$ ipython --no-banner

In [1]: import numpy as np

In [2]: np.set_printoptions(precision=2, suppress=True, linewidth=140)

In [3]: K = np.load("case7.npy")

In [4]: print(K)
[[2 0 3 1]
 [0 0 1 1]
 [2 0 2 0]]

In [5]: def softmax(z):
   ...:     e = np.exp(z - z.max(axis=-1, keepdims=True))
   ...:     return e / e.sum(axis=-1, keepdims=True)
   ...: 

In [6]: print(softmax(K[1]))
[0.13 0.13 0.37 0.37]

In [7]: print(softmax(K).sum(axis=1))
[1. 1. 1.]

In [8]: S = K @ K.T / np.sqrt(4)

In [9]: print(softmax(S))
[[0.88 0.01 0.12]
 [0.58 0.21 0.21]
 [0.72 0.01 0.27]]

In [10]: print(softmax(S + np.triu(np.full(S.shape, -np.inf), 1)))
[[1.   0.   0.  ]
 [0.73 0.27 0.  ]
 [0.72 0.01 0.27]]

In [11]: left, sig, vt = np.linalg.svd(K)

In [12]: print(np.argmax(sig[:-1] / (sig[1:] + 1e-6)) + 1)
2

In [13]: M2 = left[:, :2] @ np.diag(sig[:2]) @ vt[:2]

In [14]: print(round(float(np.linalg.norm(K - M2) / np.linalg.norm(K)), 2))
0.0

In [15]: print(np.linalg.matrix_rank(K, rtol=0.05))
2

In [16]: print(round(float(np.linalg.norm(K - M2, 2)), 2), round(float(sig[2]), 2))
0.0 0.0

In [17]: print(np.linalg.matrix_rank(M2))
2

In [18]: print(M2.round(2) + 0)
[[2. 0. 3. 1.]
 [0. 0. 1. 1.]
 [2. 0. 2. 0.]]

In [19]: M2 = K / np.sqrt((K ** 2).mean(axis=1, keepdims=True))

In [20]: print(K - K.mean(axis=1, keepdims=True))
[[ 0.5 -1.5  1.5 -0.5]
 [-0.5 -0.5  0.5  0.5]
 [ 1.  -1.   1.  -1. ]]

In [21]: print(np.linalg.matrix_rank(K - K.mean(axis=1, keepdims=True)))
2

In [22]: print(np.linalg.matrix_rank(M2) == np.linalg.matrix_rank(K))
True

In [23]: print(M2[0])
[1.07 0.   1.6  0.53]

In [24]: feats = np.load("sample19.npy")

In [25]: print(feats)
[[1.   0.5  0.25]
 [0.5  1.   0.5 ]
 [0.25 0.5  1.  ]]

In [26]: M2 = feats / np.linalg.norm(feats, axis=1, keepdims=True)

In [27]: gram = M2 @ M2.T

In [28]: print((np.abs(gram) > 0.9).astype(int))
[[1 0 0]
 [0 1 0]
 [0 0 1]]

In [29]: print(np.linalg.norm(M2, axis=1))
[1. 1. 1.]

In [30]: print(gram)
[[1.   0.8  0.57]
 [0.8  1.   0.8 ]
 [0.57 0.8  1.  ]]

In [31]: print((gram - 2 * np.eye(3)).round(6).argmax(axis=1))
[1 0 1]

In [32]: print(np.argwhere(np.triu(np.abs(gram) > 0.95, 1)))
[]

In [33]: print(gram[0])
[1.   0.8  0.57]

In [34]: print(np.round(np.degrees(np.arccos(np.clip(gram[0, 1], -1, 1))), 2))
36.7

In [35]: x = np.array([2, 0, 3])

In [36]: print(np.sign((feats @ x).round(6)))
[1. 1. 1.]

In [37]: print((feats @ x).argmax())
2

In [38]: print(feats @ np.ones(3))
[1.75 2.   1.75]

In [39]: print((feats * x).sum(axis=1))
[2.75 2.5  3.5 ]

In [40]: rng = np.random.default_rng(29)

In [41]: z = rng.permutation(3)

In [42]: M2 = feats[:, z] * rng.choice([-1, 1], 3)

In [43]: print(M2)
[[ 0.25  1.   -0.5 ]
 [ 0.5   0.5  -1.  ]
 [ 1.    0.25 -0.5 ]]

In [44]: left, _, vt = np.linalg.svd(feats.T @ M2)

In [45]: print(np.round(np.linalg.lstsq(feats, M2)[0], 2) + 0)
[[ 0.  1.  0.]
 [ 0.  0. -1.]
 [ 1.  0.  0.]]

In [46]: print(np.unravel_index(np.abs(M2).argmax(), M2.shape))
(np.int64(0), np.int64(1))

In [47]: print(np.abs(M2).max())
1.0

In [48]: print(M2.sum(axis=0))
[ 1.75  1.75 -2.  ]

In [49]: print(np.linalg.matrix_rank(M2))
3

In [50]: print(np.diff(M2, axis=0))
[[ 0.25 -0.5  -0.5 ]
 [ 0.5  -0.25  0.5 ]]

In [51]: z = rng.permutation(3)

In [52]: print(z)
[2 1 0]

In [53]: M2 = feats[z][:, z]

In [54]: print(np.sort(np.abs(np.linalg.eigvals(M2))))
[0.41 0.75 1.84]

In [55]: print(np.round(np.linalg.det(M2), 2), np.round(np.linalg.det(feats[z]), 2))
0.56 -0.56

In [56]: M = np.array([[1.1, -1.3, 1.3, -1.2],
    ...:     [1.2, 1.5, -1.1, -0.3],
    ...:     [-0.1, 1.6, 1.7, 1.2],
    ...:     [0.9, 1.3, 1.1, -1.0]])

In [57]: M[:, 0] *= 3

In [58]: print(M)
[[ 3.3 -1.3  1.3 -1.2]
 [ 3.6  1.5 -1.1 -0.3]
 [-0.3  1.6  1.7  1.2]
 [ 2.7  1.3  1.1 -1. ]]

In [59]: z = rng.permutation(4)

In [60]: print(z)
[1 3 0 2]

In [61]: M2 = M[z][:, z]

In [62]: print(np.diag(M2))
[ 1.5 -1.   3.3  1.7]

In [63]: print(round(np.linalg.det(M2), 2), round(float(np.linalg.det(M[z])), 2))
-36.48 36.48

In [64]: print(np.allclose(M2, M))
False
